% python3 -q
>>> import numpy as np
>>> np.set_printoptions(precision=1, suppress=True, linewidth=200)
>>> rng = np.random.default_rng(6966)
>>> idx = rng.integers(0, 2, 5)
>>> feats = (idx[:, None] == idx) * -1 + np.eye(5)
>>> feats
array([[ 0., -1., -1.,  0., -1.],
       [-1.,  0., -1.,  0., -1.],
       [-1., -1.,  0.,  0., -1.],
       [ 0.,  0.,  0.,  0.,  0.],
       [-1., -1., -1.,  0.,  0.]])
>>> ang = np.radians(30)
>>> Rm = np.eye(5)
>>> Rm[0, 0] = Rm[3, 3] = np.cos(ang)
>>> Rm[0, 3], Rm[3, 0] = -np.sin(ang), np.sin(ang)
>>> Rm
array([[ 0.9,  0. ,  0. , -0.5,  0. ],
       [ 0. ,  1. ,  0. ,  0. ,  0. ],
       [ 0. ,  0. ,  1. ,  0. ,  0. ],
       [ 0.5,  0. ,  0. ,  0.9,  0. ],
       [ 0. ,  0. ,  0. ,  0. ,  1. ]])
>>> B = feats @ Rm.T
>>> round(np.linalg.det(Rm), 1), round(np.trace(Rm), 1)
(np.float64(1.0), np.float64(4.7))
>>> np.allclose(feats @ feats.T, B @ B.T)
True
>>> np.allclose(np.linalg.norm(feats, axis=1), np.linalg.norm(B, axis=1))
True
>>> np.abs(B - feats).max(axis=0)
array([0.1, 0. , 0. , 0.5, 0. ])
>>> B
array([[ 0. , -1. , -1. ,  0. , -1. ],
       [-0.9,  0. , -1. , -0.5, -1. ],
       [-0.9, -1. ,  0. , -0.5, -1. ],
       [ 0. ,  0. ,  0. ,  0. ,  0. ],
       [-0.9, -1. , -1. , -0.5,  0. ]])
>>> U, sigma, Vt = np.linalg.svd(feats)
>>> V = Vt[:(sigma > 1e-8).sum()]
>>> x0 = feats[4] + -1 * feats[2] + rng.integers(2) * np.eye(5)[2]
>>> print(x0)
[0. 0. 0. 0. 1.]
>>> np.allclose(V.T @ V @ x0, x0)
True
>>> print(np.round(V.T @ V, 1) + 0)
[[1. 0. 0. 0. 0.]
 [0. 1. 0. 0. 0.]
 [0. 0. 1. 0. 0.]
 [0. 0. 0. 0. 0.]
 [0. 0. 0. 0. 1.]]
>>> U, sigma, Vt = np.linalg.svd(feats)
>>> np.argmax(sigma[:-1] / (sigma[1:] + 1e-6)) + 1
np.int64(4)
>>> B = U[:, :4] @ np.diag(sigma[:4]) @ Vt[:4]
>>> round(np.linalg.norm(feats - B) / np.linalg.norm(feats), 1)
np.float64(0.0)
>>> round(np.linalg.det(feats), 1)
np.float64(0.0)
>>> feats @ feats
array([[3., 2., 2., 0., 2.],
       [2., 3., 2., 0., 2.],
       [2., 2., 3., 0., 2.],
       [0., 0., 0., 0., 0.],
       [2., 2., 2., 0., 3.]])
>>> round(np.abs(np.linalg.eigvals(feats)).max(), 1)
np.float64(3.0)
>>> np.linalg.eigvals(feats)
array([ 1., -3.,  1.,  1.,  0.])
>>> round(np.linalg.eigvals(feats).sum().real, 1)
np.float64(0.0)
>>> round(np.linalg.det(feats.T), 1)
np.float64(0.0)
>>> np.einsum("ij,ji->", feats, feats)
np.float64(12.0)
>>> round(np.linalg.det(2 * feats), 1), round(float(np.linalg.det(feats)), 1)
(np.float64(0.0), 0.0)
>>> B = np.array([[1, 1, 2, -1, 2, 0, -1],
...     [-1, 1, 1, -1, 3, 1, 2],
...     [0, -2, 0, -2, -1, -2, -3],
...     [2, -1, -2, 0, -3, -1, 2],
...     [2, -1, 1, -1, 3, -2, 1],
...     [0, -3, 3, -3, 3, 2, 0],
...     [1, 0, 0, -2, -3, 0, 3],
...     [-1, 3, -2, -2, -1, 1, -2],
...     [1, 1, 1, -2, 1, -2, 0],
...     [-2, 3, -3, 0, -2, -1, -3],
...     [-1, 2, -3, 0, -1, -1, -3],
...     [3, 0, -1, 0, -2, -3, -3],
...     [0, 1, 0, 3, 1, 0, 3],
...     [-3, 3, 0, 2, 0, -2, 3],
...     [3, 3, 0, 3, -3, 2, -1],
...     [0, -3, 3, -1, -1, -1, 2]])
>>> mat = B.T @ B
>>> print(mat)
[[ 45 -14   8  -1 -12  -4  -4]
 [-14  68 -34  25 -17   1 -14]
 [  8 -34  52 -14  36   9  28]
 [ -1  25 -14  51 -14   4  12]
 [-12 -17  36 -14  72   9  16]
 [ -4   1   9   4   9  39   7]
 [ -4 -14  28  12  16   7  82]]
>>> np.linalg.norm(mat, axis=1).argmax()
np.int64(6)
>>> mat[0] @ mat[3]
np.int64(-454)
>>> round(float(np.linalg.norm(mat[0], 1)), 1), np.round(np.linalg.norm(mat[0], np.inf), 1)
(88.0, np.float64(45.0))
>>> round(np.linalg.norm(mat, 1), 1), round(float(np.linalg.norm(mat, np.inf)), 1)
(np.float64(181.0), 181.0)
>>> m1 = np.load("w.npy")
>>> m1
array([[-1.,  1.,  0.,  0.,  0.],
       [ 0., -1.,  1.,  0.,  0.],
       [ 0.,  0., -1.,  1.,  0.],
       [ 0.,  0.,  0., -1.,  1.],
       [ 0.,  0.,  0.,  0., -1.]])
>>> np.trace(m1)
np.float64(-5.0)
>>> np.allclose(m1 @ m1.T, m1.T @ m1)
False
>>> print(m1 @ m1)
[[ 1. -2.  1.  0.  0.]
 [ 0.  1. -2.  1.  0.]
 [ 0.  0.  1. -2.  1.]
 [ 0.  0.  0.  1. -2.]
 [ 0.  0.  0.  0.  1.]]
>>> F = np.load("a.npy")
>>> F
array([[  1.4,  -2.4,  -6.1,   0. ,   3.4],
       [ -0.6,   1. ,   2.7,   0.1,  -1.5],
       [ -1.3,   2.8,   7. ,   0.1,  -4.3],
       [  0.2,  -0.4,  -1.2,   0. ,   0.8],
       [  1.6,  -3.2,  -7.8,   0.1,   4.7],
       [ -1.9,   3.7,   9.3,   0.1,  -5.6],
       [  0.4,  -0.7,  -2.1,   0. ,   1.4],
       [  1.2,  -2.5,  -6.2,   0.1,   3.9],
       [ -1.1,   2.2,   6. ,  -0.1,  -3.5],
       [ -1.9,   3.9,   9.8,  -0.2,  -6.1],
       [ -0.8,   1.2,   3.2,   0. ,  -1.9],
       [  1.8,  -3.4,  -8.3,  -0.1,   5.1],
       [  0.6,  -1.1,  -2.9,  -0.1,   1.7],
       [  0.1,  -0.1,  -0.6,   0.2,   0.3],
       [  3.3,  -6.6, -16.3,   0. ,   9.9],
       [ -1.7,   3.6,   9. ,   0. ,  -5.3],
       [ -2.3,   4.4,  11.2,  -0.1,  -6.8],
       [ -0.3,   0.6,   1.5,   0. ,  -0.9],
       [ -1.1,   2.1,   5.4,   0.2,  -3. ],
       [ -0.3,   0.9,   1.7,   0.1,  -1. ],
       [ -0.9,   1.8,   4.3,   0. ,  -2.7],
       [  2. ,  -4.3, -10.1,   0. ,   6. ],
       [  0.7,  -1.5,  -3.5,   0. ,   2.2],
       [ -0.1,   0.2,   0.5,   0. ,  -0.5],
       [  1.2,  -2.1,  -5.3,   0.1,   3.1]])
>>> Xs = F - F.mean(axis=0)
>>> V = np.linalg.svd(Xs)[2][:1]
>>> B = Xs - Xs @ V.T @ V
>>> np.round(np.linalg.norm(B) / np.linalg.norm(Xs), 1)
np.float64(0.0)
>>> print((Xs @ V.T).std(axis=0))
[8.6]
>>> print(B.std(axis=0))
[0.1 0.1 0.1 0.1 0.1]
>>> np.linalg.norm(B, axis=1).round(6).argmax()
np.int64(0)
>>> cov = np.cov(F, rowvar=False)
>>> np.median(F, axis=0)
array([-0.1,  0.2,  0.5,  0. , -0.5])
>>> print(np.round(np.linalg.eigvalsh(cov)[::-1], 1) + 0)
[76.5  0.   0.   0.   0. ]
>>> cov.round(1) + 0
array([[  2. ,  -4. ,  -9.9,   0. ,   6. ],
       [ -4. ,   7.9,  19.6,   0. , -11.8],
       [ -9.9,  19.6,  48.9,  -0.1, -29.5],
       [  0. ,   0. ,  -0.1,   0. ,   0. ],
       [  6. , -11.8, -29.5,   0. ,  17.8]])
>>> round(float(np.corrcoef(F[:, 1], F[:, 2])[0, 1]), 1)
1.0
>>> np.argsort(-F.std(axis=0).round(6), kind="stable")
array([2, 4, 1, 0, 3])
>>> B = F + rng.integers(-2, 3, (25, 1)) @ rng.integers(-2, 3, (1, 5))
>>> B
array([[  3.4,  -1.4,  -4.1,   1. ,   1.4],
       [ -2.6,   0. ,   0.7,  -0.9,   0.5],
       [  2.7,   4.8,  11. ,   2.1,  -8.3],
       [  4.2,   1.6,   2.8,   2. ,  -3.2],
       [ -2.4,  -5.2, -11.8,  -1.9,   8.7],
       [  2.1,   5.7,  13.3,   2.1,  -9.6],
       [ -3.6,  -2.7,  -6.1,  -2. ,   5.4],
       [  5.2,  -0.5,  -2.2,   2.1,  -0.1],
       [  0.9,   3.2,   8. ,   0.9,  -5.5],
       [  0.1,   4.9,  11.8,   0.8,  -8.1],
       [  3.2,   3.2,   7.2,   2. ,  -5.9],
       [  3.8,  -2.4,  -6.3,   0.9,   3.1],
       [ -3.4,  -3.1,  -6.9,  -2.1,   5.7],
       [  4.1,   1.9,   3.4,   2.2,  -3.7],
       [  1.3,  -7.6, -18.3,  -1. ,  11.9],
       [ -3.7,   2.6,   7. ,  -1. ,  -3.3],
       [ -0.3,   5.4,  13.2,   0.9,  -8.8],
       [ -0.3,   0.6,   1.5,   0. ,  -0.9],
       [  0.9,   3.1,   7.4,   1.2,  -5. ],
       [ -0.3,   0.9,   1.7,   0.1,  -1. ],
       [ -0.9,   1.8,   4.3,   0. ,  -2.7],
       [  0. ,  -5.3, -12.1,  -1. ,   8. ],
       [  0.7,  -1.5,  -3.5,   0. ,   2.2],
       [ -0.1,   0.2,   0.5,   0. ,  -0.5],
       [  1.2,  -2.1,  -5.3,   0.1,   3.1]])
>>> np.round(np.linalg.svd(B - F, compute_uv=False), 1) + 0
array([25.4,  0. ,  0. ,  0. ,  0. ])
>>> np.linalg.matrix_rank(B - F, tol=1e-8)
np.int64(1)
>>> Xs = B - B.mean(axis=0)
>>> U, sigma, Vt = np.linalg.svd(Xs, full_matrices=False)
>>> np.round(Xs.mean(axis=0), 1) + 0
array([0., 0., 0., 0., 0.])
>>> np.searchsorted(np.cumsum(sigma ** 2) / (sigma ** 2).sum(), 0.9) + 1
np.int64(1)
>>> np.linalg.matrix_rank(Xs)
np.int64(5)
>>> W0 = np.loadtxt("run17.csv", delimiter=",")
>>> W0
array([[ -1.,   9.,   8.,  -1.,   7.,   8.],
       [-14.,  -4.,  -5., -14.,  -6.,  -5.],
       [ -4.,   6.,   5.,  -4.,   4.,   5.],
       [-10.,   0.,  -1., -10.,  -2.,  -1.],
       [ -7.,   3.,   2.,  -7.,   1.,   2.],
       [-12.,  -2.,  -3., -12.,  -4.,  -3.],
       [ -1.,   9.,   8.,  -1.,   7.,   8.],
       [ -7.,   3.,   2.,  -7.,   1.,   2.],
       [-10.,   0.,  -1., -10.,  -2.,  -1.],
       [  4.,  14.,  13.,   4.,  12.,  13.],
       [-12.,  -2.,  -3., -12.,  -4.,  -3.],
       [ -9.,   1.,   0.,  -9.,  -1.,   0.]])
>>> m1 @ m1
array([[ 1., -2.,  1.,  0.,  0.],
       [ 0.,  1., -2.,  1.,  0.],
       [ 0.,  0.,  1., -2.,  1.],
       [ 0.,  0.,  0.,  1., -2.],
       [ 0.,  0.,  0.,  0.,  1.]])
>>> np.prod(np.diag(m1)), round(np.linalg.det(m1), 1)
(np.float64(-1.0), np.float64(-1.0))
>>> [int(np.linalg.matrix_rank(np.linalg.matrix_power(m1, p))) for p in range(1, 6)]
[5, 5, 5, 5, 5]
